$ ipython --no-banner

In [1]: import numpy as np

In [2]: np.set_printoptions(suppress=True, linewidth=120)

In [3]: rnd = lambda a: np.round(a, 2) + 0

In [4]: q, _ = np.linalg.qr(np.array([[0.0, 1.7, -1.4, 0.1],
   ...:     [-1.3, 0.3, -0.6, 1.5],
   ...:     [-0.1, -1.2, 1.6, -0.1],
   ...:     [0.6, -1.8, 0.4, -2.0]]))

In [5]: evecs, _ = np.linalg.qr(np.array([[1.7, 1.1, 0.8], [-0.3, -0.4, 1.1], [-2.0, 0.6, 0.2]]))

In [6]: s = 3 * 0.9 ** np.arange(3)

In [7]: data = q[:, :3] * s @ evecs[:3]

In [8]: rnd(data)
Out[8]: 
array([[ 0.15,  0.81, -1.63],
       [-1.03,  2.32,  1.42],
       [-1.15, -1.22,  1.15],
       [ 2.19, -0.27,  1.19]])

In [9]: u = np.array([2, 1, 2])

In [10]: rnd(np.correlate(data[1], data[0], "full"))
Out[10]: array([ 1.68, -4.61, -0.61,  1.5 ,  0.22])

In [11]: rnd(np.array([np.convolve(row, u, "same") for row in data]))
Out[11]: 
array([[ 1.77, -2.14, -0.02],
       [ 3.6 ,  3.09,  6.05],
       [-3.58, -1.21, -1.28],
       [ 1.66,  6.5 ,  0.66]])

In [12]: rnd(np.convolve(data[1], u))
Out[12]: array([-2.06,  3.6 ,  3.09,  6.05,  2.84])

In [13]: out = np.array([[-4, 2, 8, 1], [-3, 6, -3, 7]])

In [14]: m1 = out.T @ out

In [15]: m1
Out[15]: 
array([[ 25, -26, -23, -25],
       [-26,  40,  -2,  44],
       [-23,  -2,  73, -13],
       [-25,  44, -13,  50]])

In [16]: # rows and columns are dependent

In [17]: w1 = np.array([[0, 5, 8, 5, 2, 4],
    ...:     [-2, -3, -6, 3, -4, 1],
    ...:     [7, 5, -7, 6, -3, 5],
    ...:     [-3, 5, -2, -3, 7, 0]])

In [18]: coef = np.array([0, 1, 1, -2, -1, 3])

In [19]: act = np.maximum(m1 @ w1 + coef, 0)

In [20]: act
Out[20]: 
array([[  0,   0, 568,   0,  47,   0],
       [  0,   0,   0,   0, 101,   0],
       [554, 192,   0, 354,   0, 274],
       [  0,   0,   0,   0, 162,   0]])

In [21]: Z = np.array([[2, -1, 2],
    ...:     [-1, 1, -1],
    ...:     [2, -2, 1],
    ...:     [1, -1, 0],
    ...:     [-2, 2, 1],
    ...:     [-1, 1, 0]])

In [22]: (act @ Z).round(6).argmax(axis=1)
Out[22]: array([0, 1, 0, 1])

In [23]: w1 @ Z
Out[23]: 
array([[  8,  -8,   5],
       [ -3,   1, -11],
       [  2,   5,  -1],
       [-32,  29,  -6]])

In [24]: rk = np.linalg.matrix_rank(m1)

In [25]: rk
Out[25]: np.int64(2)

In [26]: N = np.linalg.svd(m1)[2][rk:].T

In [27]: rnd(N @ N.T)
Out[27]: 
array([[ 0.74,  0.25,  0.28,  0.23],
       [ 0.25,  0.62,  0.02, -0.42],
       [ 0.28,  0.02,  0.12,  0.15],
       [ 0.23, -0.42,  0.15,  0.52]])

In [28]: [int(np.linalg.matrix_rank(m1[:i])) for i in range(1, len(m1) + 1)]
Out[28]: [1, 2, 2, 2]

In [29]: np.count_nonzero(m1)
Out[29]: np.int64(16)

In [30]: m1.sum(axis=1)
Out[30]: array([-49,  56,  35,  56])

In [31]: np.abs(m1).max()
Out[31]: np.int64(73)

In [32]: m1 - m1[0]
Out[32]: 
array([[  0,   0,   0,   0],
       [-51,  66,  21,  69],
       [-48,  24,  96,  12],
       [-50,  70,  10,  75]])

In [33]: rnd(np.linalg.norm(m1))
Out[33]: np.float64(133.91)

In [34]: m1.sum(axis=0)
Out[34]: array([-49,  56,  35,  56])

In [35]: A = np.array([[-2, -3, -1, 0], [-2, -3, -1, 0], [-2, -3, -1, 0], [-2, -3, -1, 0]])

In [36]: np.zeros(4, 4)
TypeError: Cannot interpret '4' as a data type


In [37]: A.mean(axis=0)
Out[37]: array([-2., -3., -1.,  0.])

In [38]: np.abs(A).max()
Out[38]: np.int64(3)

In [39]: np.unravel_index(np.abs(A).argmax(), A.shape)
Out[39]: (np.int64(0), np.int64(1))

In [40]: np.linalg.matrix_rank(A)
Out[40]: np.int64(1)

In [41]: out = A / np.linalg.norm(A, axis=1, keepdims=True)

In [42]: cov = out @ out.T

In [43]: np.degrees(np.arccos(np.clip(cov[2, 3], -1, 1)))
Out[43]: np.float64(0.0)

In [44]: (cov - 2 * np.eye(4)).round(6).argmax(axis=1)
Out[44]: array([1, 0, 0, 0])

In [45]: (np.abs(cov) > 0.9).astype(int)
Out[45]: 
array([[1, 1, 1, 1],
       [1, 1, 1, 1],
       [1, 1, 1, 1],
       [1, 1, 1, 1]])

In [46]: rnd(np.linalg.norm(out, axis=1))
Out[46]: array([1., 1., 1., 1.])

In [47]: rnd(cov[2])
Out[47]: array([1., 1., 1., 1.])

In [48]: rng = np.random.default_rng(9)

In [49]: z = rng.integers(0, 2, 3)

In [50]: F = np.array([[2, 2, 2], [2, 2, 0], [2, 2, 3]]) * (z[:, None] == z)

In [51]: F
Out[51]: 
array([[2, 0, 0],
       [0, 2, 0],
       [0, 2, 3]])

In [52]: out = np.array([[-2, -1], [-1, -2], [2, -2]])

In [53]: np.linalg.matrix_rank(F @ out)
Out[53]: np.int64(2)

In [54]: np.vstack([F, out.T]).shape
Out[54]: (5, 3)

In [55]: np.einsum("ij->j", F)
Out[55]: array([2, 4, 3])

In [56]: np.einsum("ik,kj->ij", F, out)
Out[56]: 
array([[ -4,  -2],
       [ -2,  -4],
       [  4, -10]])

In [57]: X = np.load("x.npy")

In [58]: X
Out[58]: 
array([[0, 0, 1],
       [0, 1, 0],
       [1, 0, 0]])

In [59]: q = X.astype(float).copy()

In [60]: for j in range(3):
    ...:     q[:, j] -= q[:, :j] @ (q[:, :j].T @ q[:, j])
    ...:     q[:, j] /= np.linalg.norm(q[:, j])
    ...: 

In [61]: q.T @ X
Out[61]: 
array([[1., 0., 0.],
       [0., 1., 0.],
       [0., 0., 1.]])

In [62]: x = np.array([0, 2, 0])

In [63]: rnd(np.linalg.det(X))
Out[63]: np.float64(-1.0)

In [64]: X.T @ (X @ x)
Out[64]: array([0, 2, 0])

In [65]: rnd(np.sort(np.abs(np.degrees(np.angle(np.linalg.eigvals(X))))))
Out[65]: array([  0.,   0., 180.])

In [66]: 3 - np.linalg.matrix_rank(X - np.eye(3), tol=1e-8)
Out[66]: np.int64(2)

In [67]: proj = np.triu(np.array([[4, 3, 5], [6, 5, 5], [3, 0, 0]]), 1) + np.eye(3)

In [68]: out = proj @ X @ np.linalg.inv(proj)

In [69]: out
Out[69]: 
array([[  5., -12.,  36.],
       [  5., -14.,  45.],
       [  1.,  -3.,  10.]])

In [70]: np.linalg.matrix_rank(out)
Out[70]: np.int64(3)

In [71]: W0 = np.array([[-0.59, -0.2, -0.9],
    ...:     [-1.24, -0.4, -0.3],
    ...:     [-0.62, -0.2, -0.4],
    ...:     [3.91, 1.3, 0.7],
    ...:     [-3.59, -1.2, 0.6],
    ...:     [1.47, 0.5, -2.9],
    ...:     [-8.1, -2.7, 0.3],
    ...:     [-2.4, -0.8, -0.7],
    ...:     [-3.03, -1.0, -0.3],
    ...:     [-0.61, -0.2, 0.8],
    ...:     [2.39, 0.8, -1.0],
    ...:     [0.94, 0.3, -2.2],
    ...:     [-2.7, -0.9, -1.7],
    ...:     [0.93, 0.3, 1.2],
    ...:     [1.2, 0.4, -2.1],
    ...:     [2.69, 0.9, -0.1]])

In [72]: Xc = (W0 - W0.mean(axis=0)) / W0.std(axis=0)

In [73]: rnd(Xc.std(axis=0))
Out[73]: array([1., 1., 1.])

In [74]: coef = np.linalg.lstsq(np.delete(Xc, 0, axis=1), Xc[:, 0])[0]

In [75]: np.abs(coef).argmax()
Out[75]: np.int64(0)

In [76]: proj = data @ np.linalg.solve(data.T @ data, data.T)

In [77]: np.trace(proj)
Out[77]: np.float64(3.0)

In [78]: rnd(np.linalg.eigvalsh(proj))
Out[78]: array([0., 1., 1., 1.])

In [79]: np.linalg.matrix_rank(np.eye(4) - proj)
Out[79]: np.int64(1)

In [80]: rnd((np.eye(4) - proj) @ data)
Out[80]: 
array([[0., 0., 0.],
       [0., 0., 0.],
       [0., 0., 0.],
       [0., 0., 0.]])

In [81]: q, R = np.linalg.qr(W0)

In [82]: rnd(q.T @ q)
Out[82]: 
array([[1., 0., 0.],
       [0., 1., 0.],
       [0., 0., 1.]])

In [83]: np.allclose(R.T @ R, W0.T @ W0)
Out[83]: True

In [84]: np.trace(q @ q.T)
Out[84]: np.float64(3.0)

In [85]: rnd(np.abs(np.diag(R)))
Out[85]: array([11.7 ,  0.03,  5.02])

In [86]: rnd(np.linalg.norm(W0, 2) / np.linalg.norm(W0))
Out[86]: np.float64(0.92)

In [87]: rnd(np.abs(np.linalg.svd(W0)[2][-1]))
Out[87]: array([0.32, 0.95, 0.  ])

In [88]: cov = np.cov(W0, rowvar=False)

In [89]: rnd(cov)
Out[89]: 
array([[ 8.77,  2.92, -0.64],
       [ 2.92,  0.97, -0.22],
       [-0.64, -0.22,  1.41]])

In [90]: cov.shape
Out[90]: (3, 3)

In [91]: rnd(np.corrcoef(W0[:, 1], W0[:, 0])[0, 1])
Out[91]: np.float64(1.0)

In [92]: np.argwhere(np.triu(np.abs(np.corrcoef(W0.T)) > 0.8, 1))
Out[92]: array([[0, 1]])

In [93]: rnd(W0.std(axis=0))
Out[93]: array([2.87, 0.95, 1.15])

In [94]: rnd(np.corrcoef(W0.T))
Out[94]: 
array([[ 1.  ,  1.  , -0.18],
       [ 1.  ,  1.  , -0.18],
       [-0.18, -0.18,  1.  ]])

In [95]: mat = np.loadtxt("dump.csv", delimiter=",")

In [96]: mat
Out[96]: 
array([[-14.12,   2.87,   6.81],
       [ 13.75, -12.85,  -1.07],
       [ 10.62, -10.44,  -2.79],
       [-14.28,   3.04,   5.42],
       [ 12.03, -12.77,  -0.34],
       [ 11.18, -12.45,  -1.79],
       [-14.72,   1.5 ,  15.38],
       [-15.57,   2.51,   7.23],
       [-16.6 ,   1.73,   6.83],
       [-14.34,   2.07,   4.44],
       [ 11.79, -12.3 ,  -1.15],
       [-16.3 ,   1.7 ,  14.04],
       [-16.13,   2.34,  15.62],
       [ 10.94, -14.33,   0.6 ],
       [ 13.27, -12.74,  -1.01],
       [-15.03,   2.18,  15.35],
       [-14.39,   2.74,  13.23],
       [-14.34,   1.27,   5.61],
       [-14.51,   2.65,  14.81],
       [ 12.37, -12.54,  -2.26],
       [ 10.94, -11.57,   1.17],
       [-15.46,   1.31,   5.82],
       [-15.66,   4.32,   7.07],
       [ 12.5 , -14.07,  -0.51],
       [-14.06,   0.89,  17.16],
       [-14.98,   3.  ,   6.75],
       [-15.37,   3.64,   6.26]])

In [97]: T = np.stack([mat, 4 * mat, mat[::-1]])

In [98]: rnd(np.linalg.norm(T, axis=(1, 2)))
Out[98]: array([ 94.98, 379.91,  94.98])
